$ python -q
>>> import numpy as np
>>> np.set_printoptions(suppress=True, linewidth=140)
>>> feats = np.load("w.npy")
>>> feats
array([[-1, -2,  2,  1, -4],
       [-2,  2, -2,  2, -8],
       [ 1, -1,  0, -1,  4],
       [ 2,  2, -1, -1,  8]])
>>> # column 4 is much longer than the rest
>>> def softmax(z):
...     e = np.exp(z - z.max(axis=-1, keepdims=True))
...     return e / e.sum(axis=-1, keepdims=True)
... 
>>> np.round(softmax(feats[0]), 2) + 0
array([0.03, 0.01, 0.7 , 0.26, 0.  ])
>>> np.round(softmax(feats[0] + 5), 2) + 0
array([0.03, 0.01, 0.7 , 0.26, 0.  ])
>>> np.round(softmax(feats).sum(axis=1), 2)
array([1., 1., 1., 1.])
>>> np.round(softmax(10 * feats[0]), 2) + 0
array([0., 0., 1., 0., 0.])
>>> S = feats @ feats.T / np.sqrt(5)
>>> np.round(softmax(S)[0] @ feats, 2)
array([-1.71,  0.84, -0.84,  1.71, -6.84])
>>> np.round(softmax(S + np.triu(np.full(S.shape, -np.inf), 1)), 2) + 0
array([[1., 0., 0., 0.],
       [0., 1., 0., 0.],
       [0., 0., 1., 0.],
       [0., 0., 0., 1.]])
>>> softmax(S).round(6).argmax(axis=1)
array([1, 1, 3, 3])
>>> np.unravel_index(np.abs(feats).argmax(), feats.shape)
(np.int64(1), np.int64(4))
>>> np.linalg.matrix_rank(feats)
np.int64(4)
>>> feats[4]
Traceback (most recent call last):
  File "<python-input-16>", line 1, in <module>
    feats[4]
    ~~~~~^^^
IndexError: index 4 is out of bounds for axis 0 with size 4
>>> np.diff(feats, axis=0)
array([[-1,  4, -4,  1, -4],
       [ 3, -3,  2, -3, 12],
       [ 1,  3, -1,  0,  4]])
>>> np.linalg.rank(feats)
Traceback (most recent call last):
  File "<python-input-18>", line 1, in <module>
    np.linalg.rank(feats)
    ^^^^^^^^^^^^^^
AttributeError: module 'numpy.linalg' has no attribute 'rank'
>>> feats - feats[0]
array([[ 0,  0,  0,  0,  0],
       [-1,  4, -4,  1, -4],
       [ 2,  1, -2, -2,  8],
       [ 3,  4, -3, -2, 12]])
>>> feats.sum(axis=0)
array([ 0,  1, -1,  1,  0])
>>> feats.shape
(4, 5)
>>> np.round(np.linalg.svd(feats, compute_uv=False), 2)
array([13.29,  4.62,  0.99,  0.41])
>>> f, v = feats[3], feats[2]
>>> f @ f
np.int64(74)
>>> pr = (f @ v) / (f @ f) * f
>>> round(float((v - pr) @ f), 2)
0.0
>>> np.outer(f, v)
array([[ 2, -2,  0, -2,  8],
       [ 2, -2,  0, -2,  8],
       [-1,  1,  0,  1, -4],
       [-1,  1,  0,  1, -4],
       [ 8, -8,  0, -8, 32]])
>>> pr.round(2)
array([ 0.89,  0.89, -0.45, -0.45,  3.57])
>>> M2 = np.array([[3, 2, 3], [0, 3, 3]])
>>> cent = np.kron(M2, feats)
>>> cent
array([[ -3,  -6,   6,   3, -12,  -2,  -4,   4,   2,  -8,  -3,  -6,   6,   3, -12],
       [ -6,   6,  -6,   6, -24,  -4,   4,  -4,   4, -16,  -6,   6,  -6,   6, -24],
       [  3,  -3,   0,  -3,  12,   2,  -2,   0,  -2,   8,   3,  -3,   0,  -3,  12],
       [  6,   6,  -3,  -3,  24,   4,   4,  -2,  -2,  16,   6,   6,  -3,  -3,  24],
       [  0,   0,   0,   0,   0,  -3,  -6,   6,   3, -12,  -3,  -6,   6,   3, -12],
       [  0,   0,   0,   0,   0,  -6,   6,  -6,   6, -24,  -6,   6,  -6,   6, -24],
       [  0,   0,   0,   0,   0,   3,  -3,   0,  -3,  12,   3,  -3,   0,  -3,  12],
       [  0,   0,   0,   0,   0,   6,   6,  -3,  -3,  24,   6,   6,  -3,  -3,  24]])
>>> np.linalg.matrix_rank(cent)
np.int64(8)
>>> cent.shape
(8, 15)
>>> M2 = cent / np.linalg.norm(cent, axis=1, keepdims=True)
>>> cov = M2 @ M2.T
>>> round(np.degrees(np.arccos(np.clip(cov[3, 4], -1, 1))), 2)
np.float64(134.79)
>>> np.argwhere(np.triu(np.abs(cov) > 0.95, 1))
array([[1, 2],
       [5, 6]])
>>> cov[3].round(2)
array([-0.93, -0.83,  0.88,  1.  , -0.7 , -0.63,  0.66,  0.75])
>>> m1 = np.load("m.npy")
>>> m1
array([[ 0.19, -2.  ,  0.6 ],
       [ 0.4 ,  3.81, -1.01],
       [-0.21, -1.88,  0.52],
       [-0.2 ,  2.01, -0.62],
       [ 1.98,  3.4 , -0.61],
       [ 1.42,  1.6 , -0.22],
       [ 0.  , -0.02,  0.01],
       [-1.4 , -1.59,  0.19],
       [-1.97, -3.38,  0.64],
       [-0.55, -1.8 ,  0.39],
       [ 0.21,  1.89, -0.54],
       [-0.78,  0.19, -0.24],
       [ 0.79,  3.7 , -0.87]])
>>> Uu, sigma, VT = np.linalg.svd(m1, full_matrices=False)
>>> np.allclose(Uu * sigma @ VT, m1)
True
>>> np.round(Uu.T @ m1 @ VT.T, 2) + 0
array([[9.29, 0.  , 0.  ],
       [0.  , 2.49, 0.  ],
       [0.  , 0.  , 0.09]])
>>> np.round(sigma / sigma[0], 2)
array([1.  , 0.27, 0.01])
>>> np.abs(Uu[:, 0]).round(6).argmax()
np.int64(4)
>>> E = np.load("a.npy")
>>> E
array([[ 6.,  6., -6.],
       [ 6., 11., -9.],
       [-6., -9., 11.]])
>>> # symmetric, so the eigenvalues are real
>>> x = np.ones(3)
>>> for _ in range(4):
...     x = E @ x
...     x /= np.linalg.norm(x)
...     print(round(x @ E @ x, 2))
... 
21.86
23.98
24.0
24.0
>>> round(float(np.linalg.eigvalsh(E)[-1]), 2)
24.0
>>> X = np.loadtxt("block0.csv", delimiter=",")
>>> X
array([[0., 0., 0.],
       [0., 0., 0.],
       [0., 0., 2.]])
>>> M2 = np.array([[1, 2], [0, 0], [0, 2]])
>>> M2.T @ X.T
array([[0., 0., 0.],
       [0., 0., 4.]])
>>> np.einsum("ik,kj->ij", X, M2)
array([[0., 0.],
       [0., 0.],
       [0., 4.]])
>>> np.linalg.matrix_rank(np.vstack([X, M2.T]))
np.int64(2)
>>> M2 @ X
Traceback (most recent call last):
  File "<python-input-58>", line 1, in <module>
    M2 @ X
    ~~~^~~
ValueError: matmul: Input operand 1 has a mismatch in its core dimension 0, with gufunc signature (n?,k),(k,m?)->(n?,m?) (size 3 is different from 2)
>>> np.einsum("ij->j", X)
array([0., 0., 2.])
